In [1]: import numpy as np

In [2]: np.set_printoptions(suppress=True, linewidth=140)

In [3]: F = np.load("w.npy")

In [4]: print(F)
[[21.632 -5.264 -5.217]
 [ 7.095 -1.81  -1.789]
 [21.572 -5.454 -5.245]
 [21.535 -5.464 -5.36 ]
 [ 2.48  -0.711 -0.545]
 [-0.127  0.002 -0.089]
 [ 2.49  -0.775 -0.648]
 [12.002 -3.049 -2.871]
 [ 2.271 -0.442 -0.579]
 [14.437 -3.484 -3.541]
 [11.796 -2.987 -2.963]]

In [5]: # column 0 dominates

In [6]: blk = np.stack([F, -1 * F, F[::-1]])

In [7]: print(np.round(np.einsum("bij,cij->bc", blk, blk), 3))
[[ 2196.058 -2196.058  1506.929]
 [-2196.058  2196.058 -1506.929]
 [ 1506.929 -1506.929  2196.058]]

In [8]: print(blk.sum(axis=0))
[[11.796 -2.987 -2.963]
 [14.437 -3.484 -3.541]
 [ 2.271 -0.442 -0.579]
 [12.002 -3.049 -2.871]
 [ 2.49  -0.775 -0.648]
 [-0.127  0.002 -0.089]
 [ 2.48  -0.711 -0.545]
 [21.535 -5.464 -5.36 ]
 [21.572 -5.454 -5.245]
 [ 7.095 -1.81  -1.789]
 [21.632 -5.264 -5.217]]

In [9]: print(blk.shape)
(3, 11, 3)

In [10]: print(np.round(np.linalg.norm(blk, axis=(1, 2)), 3))
[46.862 46.862 46.862]

In [11]: print(np.linalg.matrix_rank(blk.reshape(3, -1)))
2

In [12]: print((blk @ F.T).shape)
(3, 11, 11)

In [13]: G = np.cov(F, rowvar=False)

In [14]: print(np.round(np.polyfit(F[:, 0], F[:, 1], 1), 3))
[-0.247 -0.04 ]

In [15]: print(np.round(np.linalg.eigvalsh(G)[::-1], 3))
[79.315  0.009  0.004]

In [16]: print(np.round(F.std(axis=0), 3))
[8.024 1.988 1.945]

In [17]: print(np.argwhere(np.triu(np.abs(np.corrcoef(F.T)) > 0.8, 1)))
[[0 1]
 [0 2]
 [1 2]]

In [18]: print(np.round(np.corrcoef(F.T), 3))
[[ 1.    -0.999 -0.999]
 [-0.999  1.     0.999]
 [-0.999  0.999  1.   ]]

In [19]: out = np.c_[F[:, :2] @ np.array([[1, 1], [2, 1]]), np.array([2, -1, 1, -1, -1, -1, -2, -3, 1, -2, 0])]

In [20]: print(out.round(3))
[[11.104 16.368  2.   ]
 [ 3.475  5.285 -1.   ]
 [10.664 16.118  1.   ]
 [10.607 16.071 -1.   ]
 [ 1.058  1.769 -1.   ]
 [-0.123 -0.125 -1.   ]
 [ 0.94   1.715 -2.   ]
 [ 5.904  8.953 -3.   ]
 [ 1.387  1.829  1.   ]
 [ 7.469 10.953 -2.   ]
 [ 5.822  8.809  0.   ]]

In [21]: print(np.round(np.linalg.norm(np.linalg.qr(F)[0].T @ out, axis=0) ** 2 / ((out ** 2).sum(axis=0) + 1e-12), 3))
[1.    1.    0.267]

In [22]: print(np.linalg.matrix_rank(np.c_[F, out]))
4

In [23]: print(np.round(np.linalg.norm(out - F @ np.linalg.lstsq(F, out)[0], axis=0), 3) + 0)
[0.    0.    4.449]

In [24]: U, sig, VT = np.linalg.svd(out, full_matrices=False)

In [25]: print(np.round(U.T @ out @ VT.T, 3) + 0)
[[39.894  0.     0.   ]
 [ 0.     5.148  0.   ]
 [ 0.     0.     0.305]]

In [26]: print(U.shape, sig.shape, VT.shape)
(11, 3) (3,) (3, 3)

In [27]: print(np.round(np.cumsum(sig ** 2) / np.sum(sig ** 2), 3))
[0.984 1.    1.   ]

In [28]: print(np.round(sig / sig[0], 3))
[1.    0.129 0.008]

In [29]: print(np.abs(U[:, 0]).round(6).argmax())
0

In [30]: print(np.round(U.T @ U, 3) + 0)
[[1. 0. 0.]
 [0. 1. 0.]
 [0. 0. 1.]]

In [31]: print(np.round(np.sqrt((sig ** 2).sum()), 3), round(float(np.linalg.norm(out)), 3))
40.226 40.226

In [32]: print(np.round(np.abs(VT[0]), 3))
[0.555 0.832 0.018]

In [33]: print((sig > 1e-8).sum())
3

In [34]: feats = np.loadtxt("test3.csv", delimiter=",")

In [35]: print(feats)
[[-0.507  0.699 -0.935]
 [-0.516  0.71  -0.923]
 [ 0.006  0.002 -0.005]
 [ 1.535 -2.088  2.699]
 [ 0.015  0.026  0.008]
 [-0.512  0.719 -0.876]
 [-1.025  1.39  -1.783]
 [ 0.524 -0.698  0.936]
 [-1.004  1.402 -1.79 ]
 [ 0.974 -1.43   1.783]
 [ 0.51  -0.68   0.914]
 [ 0.504 -0.701  0.892]
 [ 0.491 -0.679  0.863]
 [ 0.995 -1.384  1.816]
 [-1.454  2.065 -2.735]
 [ 0.006 -0.025 -0.012]
 [-1.512  2.079 -2.731]
 [ 0.019 -0.017 -0.004]
 [-1.058  1.423 -1.801]
 [-1.501  2.074 -2.674]
 [-0.998  1.399 -1.79 ]
 [-0.98   1.383 -1.798]]

In [36]: def softmax(z):
    ...:     e = np.exp(z - z.max(axis=-1, keepdims=True))
    ...:     return e / e.sum(axis=-1, keepdims=True)
    ...: 

In [37]: print(np.round(softmax(feats[15] + -3), 3))
[0.339 0.328 0.333]

In [38]: print(np.round(softmax(10 * feats[15]), 3))
[0.389 0.286 0.325]

In [39]: print(np.round(softmax(feats[15]), 3))
[0.339 0.328 0.333]

In [40]: scores = feats @ feats.T / np.sqrt(3)

In [41]: print(softmax(scores).round(6).argmax(axis=1))
[16 16 14  3 14 16 16  3 16  3  3  3  3  3 16  3 16  3 16 16 16 16]

In [42]: print(np.round(softmax(scores)[15] @ feats, 3))
[-0.241  0.337 -0.437]

In [43]: Ac = feats - feats.mean(axis=1)
ValueError: operands could not be broadcast together with shapes (22,3) (22,) 


In [44]: Ac = feats - feats.mean(axis=0)

In [45]: U, sig, VT = np.linalg.svd(Ac, full_matrices=False)

In [46]: print(np.round(VT[0] * np.sign(VT[0, np.abs(VT[0]).argmax()]), 3))
[ 0.404 -0.559  0.724]

In [47]: print(np.round(Ac.mean(axis=0), 3) + 0)
[0. 0. 0.]

In [48]: print(round(float((sig ** 2).sum() ** 2 / (sig ** 4).sum()), 3))
1.0

In [49]: print(np.round(np.abs(VT[-1]), 3))
[0.708 0.692 0.14 ]
